% python3 -q
>>> import numpy as np
>>> np.set_printoptions(suppress=True, linewidth=100)
>>> arr = np.vander(np.arange(6) - 3, 4, increasing=True)
>>> arr
array([[  1,  -3,   9, -27],
       [  1,  -2,   4,  -8],
       [  1,  -1,   1,  -1],
       [  1,   0,   0,   0],
       [  1,   1,   1,   1],
       [  1,   2,   4,   8]])
>>> A2 = np.c_[arr[:, :2] @ np.array([[-3, -2], [-1, 0]]), np.array([0, -3, -1, 2, -2, 1])]
>>> A2
array([[ 0, -2,  0],
       [-1, -2, -3],
       [-2, -2, -1],
       [-3, -2,  2],
       [-4, -2, -2],
       [-5, -2,  1]])
>>> np.round(np.linalg.norm(A2 - arr @ np.linalg.lstsq(arr, A2)[0], axis=0), 4) + 0
array([0.    , 0.    , 3.7754])
>>> np.round(np.linalg.lstsq(arr, A2[:, 0])[0], 4) + 0
array([-3., -1.,  0.,  0.])
>>> np.linalg.matrix_rank(A2)
np.int64(3)
>>> np.linalg.matrix_rank(np.c_[arr, A2])
np.int64(5)
>>> A2 = arr / np.sqrt((arr ** 2).mean(axis=1, keepdims=True))
>>> A2[1].round(4)
array([ 0.2169, -0.4339,  0.8677, -1.7354])
>>> arr - arr.mean(axis=1, keepdims=True)
array([[  6.  ,   2.  ,  14.  , -22.  ],
       [  2.25,  -0.75,   5.25,  -6.75],
       [  1.  ,  -1.  ,   1.  ,  -1.  ],
       [  0.75,  -0.25,  -0.25,  -0.25],
       [  0.  ,   0.  ,   0.  ,   0.  ],
       [ -2.75,  -1.75,   0.25,   4.25]])
>>> np.round(np.linalg.norm(A2, axis=1), 4)
array([2., 2., 2., 2., 2., 2.])
>>> vec = np.array([-2, 1, 3, -3])
>>> rhs = arr @ vec
>>> np.round(np.linalg.lstsq(arr, rhs)[0], 4)
array([-2.,  1.,  3., -3.])
>>> rhs
array([103,  32,   3,  -2,  -1, -12])
>>> rng = np.random.default_rng(39)
>>> rhs = rhs + 0.02 * rng.normal(size=6)
>>> rhs.round(4)
array([103.0005,  32.0059,   3.0037,  -2.0174,  -1.0234, -11.9931])
>>> b, *_ = np.linalg.lstsq(arr, rhs)
>>> np.round(np.linalg.norm(rhs - arr @ b), 4)
np.float64(0.0071)
>>> b.round(4)
array([-2.0174,  0.987 ,  3.0064, -2.997 ])
>>> np.round(arr.T @ (rhs - arr @ b), 4) + 0
array([0., 0., 0., 0.])
>>> b.round()
array([-2.,  1.,  3., -3.])
>>> np.round(np.linalg.norm(arr[5] - arr[1]), 4)
np.float64(16.4924)
>>> np.round(np.linalg.norm(arr, 1), 4), round(float(np.linalg.norm(arr, np.inf)), 4)
(np.float64(45.0), 40.0)
>>> np.round(np.linalg.norm(arr, axis=1), 4)
array([28.6356,  9.2195,  2.    ,  1.    ,  2.    ,  9.2195])
>>> arr.reshape(2, -1)
array([[  1,  -3,   9, -27,   1,  -2,   4,  -8,   1,  -1,   1,  -1],
       [  1,   0,   0,   0,   1,   1,   1,   1,   1,   2,   4,   8]])
>>> T = arr.reshape(6, 2, -1)
>>> np.swapaxes(T, 1, 2)[3]
array([[1, 0],
       [0, 0]])
>>> T.transpose(1, 0, 2)
array([[[  1,  -3],
        [  1,  -2],
        [  1,  -1],
        [  1,   0],
        [  1,   1],
        [  1,   2]],

       [[  9, -27],
        [  4,  -8],
        [  1,  -1],
        [  0,   0],
        [  1,   1],
        [  4,   8]]])
>>> T.shape
(6, 2, 2)
>>> T.sum(axis=1)
array([[ 10, -30],
       [  5, -10],
       [  2,  -2],
       [  1,   0],
       [  2,   2],
       [  5,  10]])
>>> mat = np.load("arr.npy")
>>> mat
array([[  60,   -2,    2,    3,   -1,    1,   -3,   -3,    2,   -2,   -1],
       [  -3, -121,   -1,    1,    1,    0,   -3,   -1,    1,   -3,    3],
       [  -2,    0, -159,    0,   -2,    1,    3,   -2,   -2,   -1,    0],
       [   1,    1,    2,   61,   -2,   -1,   -3,   -1,   -3,   -3,    1],
       [  -2,    3,   -3,   -3,  -62,   -1,    0,   -1,   -1,    0,   -1],
       [  -3,   -3,    1,    2,   -2, -181,   -3,    3,   -2,    3,    3],
       [   2,    3,   -1,    3,   -2,    2,  -80,    1,   -1,    2,   -2],
       [   0,   -2,    3,   -3,   -3,    0,    2, -119,    1,   -1,    1],
       [   1,    1,   -1,   -1,    1,   -2,   -1,    2,  103,   -2,   -3],
       [   0,   -3,    2,    0,    0,   -1,    2,   -3,    1,   62,    0],
       [   0,    0,    1,    0,   -2,   -3,    2,    0,    3,    0,  -38]])
>>> A2 = mat + rng.integers(-2, 3, (11, 10)) @ rng.integers(-2, 3, (10, 11))
>>> A2
array([[  67,    0,   -3,   -7,  -10,   -2,  -12,   -6,    0,   -3,   -2],
       [  -7, -118,   -3,    8,    9,  -10,    6,   -9,   -2,  -11,    2],
       [  -8,   -6, -158,    0,   -9,   -1,   -1,    1,   -3,   -4,    4],
       [   5,    7,   -7,   58,   -8,   -5,   -7,   -1,   -5,   -4,    1],
       [   0,   10,   -1,   -3,  -60,   -9,   -2,   -1,   -8,    4,    5],
       [  -4,   -8,   12,    2,   -5, -178,   -8,   12,    3,    4,    6],
       [   1,    7,   10,   -5,   -4,    1,  -88,    6,    6,   13,    2],
       [   2,    6,    1,   -5,    0,    2,   -1, -118,    5,    7,    0],
       [   8,   -2,   -3,   -8,   -5,  -11,    2,   -5,   94,  -10,   -6],
       [  -7,   -2,   -1,    7,    3,  -10,   15,   -6,    4,   49,   -6],
       [   5,   10,    0,   -3,   -1,  -13,  -10,   -6,   -6,    5,  -27]])
>>> np.abs(A2 - mat).sum(axis=1)
array([52, 63, 37, 39, 40, 46, 62, 36, 64, 68, 73])
>>> np.round(np.linalg.svd(A2 - mat, compute_uv=False), 4) + 0
array([39.925 , 34.2975, 23.9965, 18.7116, 13.243 , 11.9844,  6.5961,  5.2781,  0.9996,  0.5925,
        0.    ])
>>> A2 - mat
array([[  7,   2,  -5, -10,  -9,  -3,  -9,  -3,  -2,  -1,  -1],
       [ -4,   3,  -2,   7,   8, -10,   9,  -8,  -3,  -8,  -1],
       [ -6,  -6,   1,   0,  -7,  -2,  -4,   3,  -1,  -3,   4],
       [  4,   6,  -9,  -3,  -6,  -4,  -4,   0,  -2,  -1,   0],
       [  2,   7,   2,   0,   2,  -8,  -2,   0,  -7,   4,   6],
       [ -1,  -5,  11,   0,  -3,   3,  -5,   9,   5,   1,   3],
       [ -1,   4,  11,  -8,  -2,  -1,  -8,   5,   7,  11,   4],
       [  2,   8,  -2,  -2,   3,   2,  -3,   1,   4,   8,  -1],
       [  7,  -3,  -2,  -7,  -6,  -9,   3,  -7,  -9,  -8,  -3],
       [ -7,   1,  -3,   7,   3,  -9,  13,  -3,   3, -13,  -6],
       [  5,  10,  -1,  -3,   1, -10, -12,  -6,  -9,   5,  11]])
